In [1]: import numpy as np

In [2]: np.set_printoptions(precision=1, suppress=True, linewidth=140, floatmode="fixed")

In [3]: arr = np.load("sample8.npy")

In [4]: arr
Out[4]: 
array([[ 0.1, -1.5,  0.4, -0.4,  0.2, -1.5],
       [ 0.3, -5.7,  1.2,  0.7, -0.3, -2.8],
       [-0.5, -1.2,  0.7,  0.3, -1.6,  4.3],
       [-0.2,  2.0, -1.1,  0.9,  1.2,  0.9],
       [ 0.1,  1.7, -1.7, -1.1,  0.3, -0.9],
       [-1.2, -1.4, -0.6, -0.1, -0.2, -3.4],
       [ 0.3,  0.9,  0.5,  0.2,  0.2,  2.6],
       [-0.2, -2.5, -0.1, -2.4,  0.4,  3.7],
       [-0.9,  1.8, -0.5,  2.7, -0.4,  0.9],
       [ 0.4,  1.5,  1.2, -0.8, -1.3,  1.8],
       [-0.3,  2.8, -0.1,  2.8, -0.2, -0.3],
       [ 0.6,  6.4, -1.3, -1.4,  0.4, -1.3],
       [-1.2, -5.7,  0.0,  1.5, -1.0, -1.4],
       [ 1.0,  1.2,  0.2,  0.6,  0.1, -0.1],
       [-0.3,  0.7,  0.9, -0.2,  0.7, -1.1],
       [-0.5, -0.8,  0.5, -0.4, -0.8, -0.6],
       [-0.3, -0.3,  1.1,  1.3,  1.0,  1.3],
       [ 0.6,  1.4, -1.3,  3.1, -1.1, -1.6],
       [ 0.0, -0.7,  0.2,  0.0,  0.3,  0.4],
       [ 0.6, -1.1,  1.8,  2.4, -0.9,  0.0],
       [-0.3,  3.1,  0.7,  2.2,  1.1, -1.8],
       [ 0.8, -1.5,  0.9,  1.4, -0.7, -0.8],
       [-1.2, -1.9,  0.2,  0.7,  1.0, -1.4],
       [ 0.3, -2.8,  0.4,  0.8, -0.4, -0.2],
       [-0.4, -3.1, -1.2, -0.3, -0.2,  0.3]])

In [5]: th = np.radians(15)

In [6]: Rm = np.eye(6)

In [7]: Rm[5, 5] = Rm[0, 0] = np.cos(th)

In [8]: Rm[5, 0], Rm[0, 5] = -np.sin(th), np.sin(th)

In [9]: Rm
Out[9]: 
array([[ 1.0,  0.0,  0.0,  0.0,  0.0,  0.3],
       [ 0.0,  1.0,  0.0,  0.0,  0.0,  0.0],
       [ 0.0,  0.0,  1.0,  0.0,  0.0,  0.0],
       [ 0.0,  0.0,  0.0,  1.0,  0.0,  0.0],
       [ 0.0,  0.0,  0.0,  0.0,  1.0,  0.0],
       [-0.3,  0.0,  0.0,  0.0,  0.0,  1.0]])

In [10]: A2 = arr @ Rm.T

In [11]: np.abs(A2 - arr).max(axis=0)
Out[11]: array([1.1, 0.0, 0.0, 0.0, 0.0, 0.4])

In [12]: round(np.linalg.det(Rm), 1), round(float(np.trace(Rm)), 1)
Out[12]: (np.float64(1.0), 5.9)

In [13]: np.allclose(np.linalg.norm(arr, axis=1), np.linalg.norm(A2, axis=1))
Out[13]: True

In [14]: np.linalg.svd(arr, compute_uv=False), np.linalg.svd(A2, compute_uv=False)
Out[14]: 
(array([13.5,  9.4,  7.1,  4.1,  3.6,  2.5]),
 array([13.5,  9.4,  7.1,  4.1,  3.6,  2.5]))

In [15]: W2 = arr[[24, 19]].astype(float)

In [16]: for _ in range(3):
    ...:     idx = np.linalg.norm(arr[:, None] - W2, axis=-1).argmin(axis=1)
    ...:     W2 = np.array([arr[idx == j].mean(axis=0) for j in range(2)])
    ...: 

In [17]: idx
Out[17]: array([0, 0, 0, 1, 1, 0, 1, 0, 1, 1, 1, 1, 0, 1, 1, 0, 1, 1, 0, 0, 1, 0, 0, 0, 0])

In [18]: np.abs(W2[1] - W2[0]).argmax()
Out[18]: np.int64(1)

In [19]: W2[1] - W2[0]
Out[19]: array([ 0.3,  4.2, -0.5,  0.5,  0.5,  0.3])

In [20]: W2.round(1) + 0
Out[20]: 
array([[-0.2, -2.3,  0.3,  0.3, -0.3, -0.3],
       [ 0.1,  1.9, -0.1,  0.9,  0.2,  0.0]])

In [21]: np.bincount(idx)
Out[21]: array([13, 12])

In [22]: Ac = (arr - arr.mean(axis=0)) / arr.std(axis=0)

In [23]: Ac.std(axis=0)
Out[23]: array([1.0, 1.0, 1.0, 1.0, 1.0, 1.0])

In [24]: b = np.linalg.lstsq(np.delete(Ac, 3, axis=1), Ac[:, 3])[0]

In [25]: np.abs(b).argmax()
Out[25]: np.int64(4)

In [26]: b
Out[26]: array([-0.2,  0.3,  0.3, -0.3, -0.3])

In [27]: u, r1 = arr[19], arr[4]

In [28]: round(u @ r1, 1)
Out[28]: np.float64(-7.8)

In [29]: p = (u @ r1) / (u @ u) * u

In [30]: p
Out[30]: array([-0.4,  0.8, -1.2, -1.6,  0.6, -0.0])

In [31]: r1 - p
Out[31]: array([ 0.5,  0.9, -0.5,  0.5, -0.3, -0.9])

In [32]: round(float(np.linalg.norm(u + r1) ** 2 + np.linalg.norm(u - r1) ** 2), 1)
Out[32]: 38.6

In [33]: np.linalg.matrix_rank(np.outer(u, r1))
Out[33]: np.int64(1)

In [34]: J = np.loadtxt("test4.csv", delimiter=",")

In [35]: J.round(1) + 0
Out[35]: 
array([[-0.2,  0.5, -1.4, -0.2,  0.9,  0.1,  0.9],
       [ 0.1, -0.3, -0.6,  0.2, -0.2, -1.8, -0.3],
       [ 1.7,  0.5,  0.0,  0.9,  0.4,  0.1, -0.1],
       [ 1.0, -0.2, -0.3, -1.3, -1.0,  0.1,  0.5],
       [-0.1, -0.8, -1.2,  0.8, -0.8,  0.7, -0.5],
       [-0.3,  1.7, -0.2,  0.1, -1.0, -0.1, -0.3],
       [-0.2, -0.2,  0.4,  0.9, -0.6, -0.2,  1.6]])

In [36]: x0 = np.array([2, -2, 3, 2, -1, 1, 2])

In [37]: a = np.maximum(J @ x0, 0)

In [38]: np.round(J * (a > 1e-9)[:, None], 1) + 0
Out[38]: 
array([[ 0.0,  0.0,  0.0,  0.0,  0.0,  0.0,  0.0],
       [ 0.0,  0.0,  0.0,  0.0,  0.0,  0.0,  0.0],
       [ 1.7,  0.5,  0.0,  0.9,  0.4,  0.1, -0.1],
       [ 1.0, -0.2, -0.3, -1.3, -1.0,  0.1,  0.5],
       [ 0.0,  0.0,  0.0,  0.0,  0.0,  0.0,  0.0],
       [ 0.0,  0.0,  0.0,  0.0,  0.0,  0.0,  0.0],
       [-0.2, -0.2,  0.4,  0.9, -0.6, -0.2,  1.6]])

In [39]: np.tanh(J @ x0)
Out[39]: array([-1.0, -1.0,  1.0,  0.8, -0.1, -1.0,  1.0])

In [40]: J.T @ a
Out[40]: array([ 5.8,  0.2,  2.0,  8.1, -3.8, -0.8, 10.6])

In [41]: np.maximum(J @ x0, 0) - np.maximum(-J @ x0, 0)
Out[41]: array([-5.1, -2.8,  3.7,  1.1, -0.1, -4.1,  6.5])

In [42]: np.round((J + J.T) / 2, 1) + 0
Out[42]: 
array([[-0.2,  0.3,  0.1,  0.4,  0.4, -0.1,  0.3],
       [ 0.3, -0.3, -0.1,  0.0, -0.5, -0.1, -0.3],
       [ 0.1, -0.1,  0.0,  0.3, -0.4, -0.1,  0.2],
       [ 0.4,  0.0,  0.3, -1.3, -0.1,  0.1,  0.7],
       [ 0.4, -0.5, -0.4, -0.1, -0.8, -0.1, -0.6],
       [-0.1, -0.1, -0.1,  0.1, -0.1, -0.1, -0.2],
       [ 0.3, -0.3,  0.2,  0.7, -0.6, -0.2,  1.6]])

In [43]: np.round((J - J.T) / 2, 1) + 0
Out[43]: 
array([[ 0.0,  0.2, -1.5, -0.6,  0.5,  0.2,  0.6],
       [-0.2,  0.0, -0.5,  0.2,  0.3, -1.8,  0.0],
       [ 1.5,  0.5,  0.0,  0.6,  0.8,  0.2, -0.2],
       [ 0.6, -0.2, -0.6,  0.0, -0.9,  0.0, -0.2],
       [-0.5, -0.3, -0.8,  0.9,  0.0,  0.9,  0.1],
       [-0.2,  1.8, -0.2,  0.0, -0.9,  0.0,  0.0],
       [-0.6,  0.0,  0.2,  0.2, -0.1,  0.0,  0.0]])

In [44]: round(float(np.trace(J)), 1)
Out[44]: -1.1

In [45]: np.round(J @ J, 1) + 0
Out[45]: 
array([[-2.8, -1.6, -0.6,  0.7, -2.1, -0.5,  0.5],
       [-0.2, -3.1,  0.5, -1.5,  1.8,  0.6,  0.4],
       [ 0.5,  0.3, -3.4, -1.2,  0.2, -0.3,  1.5],
       [-2.1,  1.4,  0.5,  0.7,  2.4, -0.4,  1.7],
       [-1.2,  1.4,  0.9, -3.2, -1.0,  0.8,  0.0],
       [ 0.2, -0.1,  0.5, -1.0,  0.2, -3.8, -0.6],
       [ 1.4, -0.2,  1.5,  0.1, -1.3, -0.3,  3.2]])

In [46]: np.round(np.linalg.det(J), 1)
Out[46]: np.float64(128.0)

In [47]: np.allclose(J, J.T)
Out[47]: False

In [48]: mat = np.loadtxt("block14.csv", delimiter=",")

In [49]: mat
Out[49]: 
array([[0.2, 0.2, 0.2, 0.1],
       [0.2, 0.4, 0.4, 0.2],
       [0.2, 0.4, 0.4, 0.2],
       [0.1, 0.2, 0.2, 0.1]])

In [50]: # null space of dimension 3

In [51]: x0 = np.array([3, -3, 0, -2, -1, -3])

In [52]: target = arr @ x0

In [53]: np.round(np.linalg.lstsq(arr, target)[0], 1) + 0
Out[53]: array([ 3.0, -3.0,  0.0, -2.0, -1.0, -3.0])

In [54]: rng = np.random.default_rng(667701)

In [55]: target = target + 0.3 * rng.normal(size=25)

In [56]: target
Out[56]: 
array([ 10.4,  25.0,  -9.7, -12.5,  -0.2,  11.7,  -9.7,   0.1, -15.8,  -5.2, -13.8, -11.1,  15.8,  -1.6,  -0.1,   3.8,  -7.8,  -2.9,   0.6,
         1.2, -10.5,   7.4,   3.8,   8.5,   8.3])

In [57]: b, *_ = np.linalg.lstsq(arr, target)

In [58]: b.round(1) + 0
Out[58]: array([ 2.9, -3.0,  0.0, -2.1, -1.1, -3.0])

In [59]: [round(float(np.linalg.norm(np.linalg.solve(arr.T @ arr + lam * np.eye(6), arr.T @ target))), 2) for lam in (0, 1, 10, 100)]
Out[59]: [5.67, 5.43, 4.39, 2.34]

In [60]: Uu, sv, vt = np.linalg.svd(mat)

In [61]: np.argmax(sv[:-1] / (sv[1:] + 1e-6)) + 1
Out[61]: np.int64(1)

In [62]: sv.round(1) + 0
Out[62]: array([1.0, 0.0, 0.0, 0.0])

In [63]: A2 = Uu[:, :1] @ np.diag(sv[:1]) @ vt[:1]

In [64]: np.linalg.matrix_rank(A2)
Out[64]: np.int64(1)

In [65]: np.round(np.abs(mat - A2).max(), 1)
Out[65]: np.float64(0.0)

In [66]: round(np.linalg.norm(mat - A2) / np.linalg.norm(mat), 1)
Out[66]: np.float64(0.0)

In [67]: idx = rng.permutation(4)

In [68]: idx
Out[68]: array([2, 0, 1, 3])

In [69]: A2 = mat[idx][:, idx]

In [70]: np.allclose(A2, mat)
Out[70]: False

In [71]: F = np.loadtxt("x.csv", delimiter=",")

In [72]: F.round(1) + 0
Out[72]: 
array([[ 0.4,  0.1, -0.8, -0.3,  0.1, -0.1, -0.1],
       [ 0.1,  0.1,  0.1,  0.3,  0.9,  0.0,  0.0],
       [ 0.3, -0.5,  0.1, -0.1,  0.0,  0.8, -0.2],
       [ 0.0, -0.5, -0.3,  0.4, -0.1, -0.1,  0.7],
       [-0.3,  0.2,  0.0, -0.6,  0.2,  0.3,  0.6],
       [ 0.2,  0.6, -0.1,  0.5, -0.3,  0.5,  0.2],
       [-0.8, -0.1, -0.4,  0.2,  0.1,  0.3, -0.3]])

In [73]: u = np.array([2, 5, 3, 1, 5, 5, 3])

In [74]: A2 = F + np.outer(u, np.eye(7)[6])

In [75]: round(np.linalg.det(A2) / np.linalg.det(F), 1), round(float(1 + np.linalg.solve(F, u)[6]), 1)
Out[75]: (np.float64(3.8), 3.8)

In [76]: np.linalg.matrix_rank(np.linalg.inv(A2) - np.linalg.inv(F), tol=1e-8)
Out[76]: np.int64(1)

In [77]: A2.round(1) + 0
Out[77]: 
array([[ 0.4,  0.1, -0.8, -0.3,  0.1, -0.1,  1.9],
       [ 0.1,  0.1,  0.1,  0.3,  0.9,  0.0,  5.0],
       [ 0.3, -0.5,  0.1, -0.1,  0.0,  0.8,  2.8],
       [ 0.0, -0.5, -0.3,  0.4, -0.1, -0.1,  1.7],
       [-0.3,  0.2,  0.0, -0.6,  0.2,  0.3,  5.6],
       [ 0.2,  0.6, -0.1,  0.5, -0.3,  0.5,  5.2],
       [-0.8, -0.1, -0.4,  0.2,  0.1,  0.3,  2.7]])
